$ python -q
>>> import numpy as np
>>> np.set_printoptions(precision=2, suppress=True, linewidth=200, legacy="1.25")
>>> arr = np.load("m.npy")
>>> print(arr)
[[-1.   -1.08 -3.02 -2.94]
 [-3.05 -3.02 -8.98 -9.09]]
>>> print(round(np.linalg.norm(arr, 2) / np.linalg.norm(arr), 2))
1.0
>>> print(np.linalg.matrix_rank(arr, rtol=0.1))
1
>>> print(np.linalg.cond(arr) > 100)
True
>>> print([round(float(x), 2) for x in np.linalg.svd(arr, compute_uv=False)[:3]])
[14.2, 0.11]
>>> out = np.array([[0, -3], [-3, 2]])
>>> Z = np.kron(out, arr)
>>> print(np.linalg.matrix_rank(Z))
4
>>> print(Z)
[[ -0.    -0.    -0.    -0.     3.     3.24   9.06   8.82]
 [ -0.    -0.    -0.    -0.     9.15   9.06  26.94  27.27]
 [  3.     3.24   9.06   8.82  -2.    -2.16  -6.04  -5.88]
 [  9.15   9.06  26.94  27.27  -6.1   -6.04 -17.96 -18.18]]
>>> U, s, VT = np.linalg.svd(arr)
>>> print(s)
[14.2   0.11]
>>> out = U[:, :1] @ np.diag(s[:1]) @ VT[:1]
>>> print(out)
[[-1.01 -1.01 -2.98 -3.  ]
 [-3.05 -3.04 -8.99 -9.07]]
>>> print(np.round(np.linalg.norm(arr - out, 2), 2), round(s[1], 2))
0.11 0.11
>>> x0 = np.array([-2, -1, 1, -8])
>>> print(out @ np.eye(4)[2])
[-2.98 -8.99]
>>> print(np.einsum("ij,j->i", out, x0))
[24.07 72.7 ]
>>> print(out @ x0)
[24.07 72.7 ]
>>> print((out @ x0).argmax())
1
>>> ang = np.radians(45)
>>> Rm = np.eye(4)
>>> Rm[0, 0] = Rm[2, 2] = np.cos(ang)
>>> Rm[0, 2], Rm[2, 0] = -np.sin(ang), np.sin(ang)
>>> print(Rm)
[[ 0.71  0.   -0.71  0.  ]
 [ 0.    1.    0.    0.  ]
 [ 0.71  0.    0.71  0.  ]
 [ 0.    0.    0.    1.  ]]
>>> out = arr @ Rm.T
>>> print(np.abs(out - arr).max(axis=0))
[7.24 0.   0.47 0.  ]
>>> print(np.linalg.svd(arr, compute_uv=False), np.linalg.svd(out, compute_uv=False))
[14.2   0.11] [14.2   0.11]
>>> print(np.round(np.linalg.det(Rm), 2), np.round(np.trace(Rm), 2))
1.0 3.41
>>> print(np.allclose(arr @ arr.T, out @ out.T))
True
>>> print(out)
[[ 1.43 -1.08 -2.84 -2.94]
 [ 4.19 -3.02 -8.51 -9.09]]
>>> X = np.loadtxt("w.csv", delimiter=",")
>>> print(X)
[[-0.07 -0.99 -0.12]
 [ 0.74 -0.14  0.66]
 [-0.67 -0.04  0.74]]
>>> rng = np.random.default_rng(83772)
>>> lab = rng.permutation(3)
>>> out = X[:, lab] * rng.choice([-1, 1], 3)
>>> print(out)
[[ 0.07  0.99 -0.12]
 [-0.74  0.14  0.66]
 [ 0.67  0.04  0.74]]
>>> U, _, VT = np.linalg.svd(X.T @ out)
>>> print(np.round(U @ VT, 2) + 0)
[[-1.  0.  0.]
 [ 0. -1.  0.]
 [ 0.  0.  1.]]
>>> print(np.round(np.linalg.lstsq(X, out)[0], 2) + 0)
[[-1.  0.  0.]
 [ 0. -1.  0.]
 [ 0.  0.  1.]]
>>> print(np.linalg.norm(out, axis=0))
[1. 1. 1.]
>>> print(np.linalg.norm(out, axis=1))
[1. 1. 1.]
>>> print(round(float(np.linalg.norm(out) ** 2 / np.linalg.norm(out, 2) ** 2), 2))
3.0
>>> print(round(float(np.linalg.norm(out, "nuc")), 2))
3.0
>>> print(np.round(np.linalg.norm(out[2] - out[0]), 2))
1.41
